$ python -q
>>> import numpy as np
>>> from numpy import linalg as LA
>>> np.set_printoptions(precision=2, suppress=True, linewidth=200, legacy="1.25")
>>> X = np.load("dump.npy")
>>> print(X)
[[ 0.63  0.29  0.12 -0.19 -0.12  0.29]
 [ 0.29  0.25 -0.21 -0.24 -0.01  0.04]
 [ 0.12 -0.21  0.66  0.27  0.06  0.29]
 [-0.19 -0.24  0.27  0.29 -0.19 -0.01]
 [-0.12 -0.01  0.06 -0.19  0.93  0.09]
 [ 0.29  0.04  0.29 -0.01  0.09  0.24]]
>>> r = LA.matrix_rank(X)
>>> print(r)
3
>>> null = LA.svd(X)[2][r:].T
>>> print(np.round(X @ null, 2) + 0)
[[0. 0. 0.]
 [0. 0. 0.]
 [0. 0. 0.]
 [0. 0. 0.]
 [0. 0. 0.]
 [0. 0. 0.]]
>>> print(LA.matrix_rank(X.T @ X), LA.matrix_rank(X @ X.T))
3 3
>>> print([int(LA.matrix_rank(X[:i])) for i in range(1, len(X) + 1)])
[1, 2, 3, 3, 3, 3]
>>> Uu, sig, Vt = LA.svd(X)
>>> print(np.argmax(sig[:-1] / (sig[1:] + 1e-6)) + 1)
3
>>> print(sig.round(2) + 0)
[1. 1. 1. 0. 0. 0.]
>>> B = Uu[:, :3] @ np.diag(sig[:3]) @ Vt[:3]
>>> print(np.round(LA.norm(X - B, 2), 2), round(sig[3], 2))
0.0 0.0
>>> print(np.round(np.abs(X - B).max(), 2))
0.0
>>> print(np.allclose(X[:-1].T @ LA.lstsq(X[:-1].T, X[-1])[0], X[-1]))
True
>>> print(np.abs(np.diag(LA.qr(X)[1])) > 1e-9)
[ True  True  True False False False]
>>> print(np.round(np.trace(LA.pinv(X) @ X), 2))
3.0
>>> J = np.load("arr.npy")
>>> print(J)
[[-2.  3.  5.  6.  3.]
 [-2.  4. -1.  2. -2.]
 [ 1.  0.  1.  9.  0.]
 [ 0.  0.  0.  0.  1.]
 [ 0.  0.  0. -1.  1.]]
>>> evals, V = LA.eigh(X)
>>> print(np.round(evals.sum(), 2), np.round(np.trace(X), 2))
3.0 3.0
>>> print(np.unique(evals.round(6) + 0, return_counts=True)[1])
[3 3]
>>> print(V @ np.diag(evals) @ V.T)
[[ 0.63  0.29  0.12 -0.19 -0.12  0.29]
 [ 0.29  0.25 -0.21 -0.24 -0.01  0.04]
 [ 0.12 -0.21  0.66  0.27  0.06  0.29]
 [-0.19 -0.24  0.27  0.29 -0.19 -0.01]
 [-0.12 -0.01  0.06 -0.19  0.93  0.09]
 [ 0.29  0.04  0.29 -0.01  0.09  0.24]]
>>> print(LA.eigvalsh(X + 4 * np.eye(6)))
[4. 4. 4. 5. 5. 5.]
>>> rng = np.random.default_rng(833)
>>> z = rng.permutation(5)
>>> B = J[:, z] * rng.choice([-1, 1], 5)
>>> print(B)
[[ 3. -5.  6. -3. -2.]
 [ 4.  1.  2.  2. -2.]
 [ 0. -1.  9. -0.  1.]
 [ 0. -0.  0. -1.  0.]
 [ 0. -0. -1. -1.  0.]]
>>> Uu, _, Vt = LA.svd(J.T @ B)
>>> print(z)
[1 2 3 4 0]
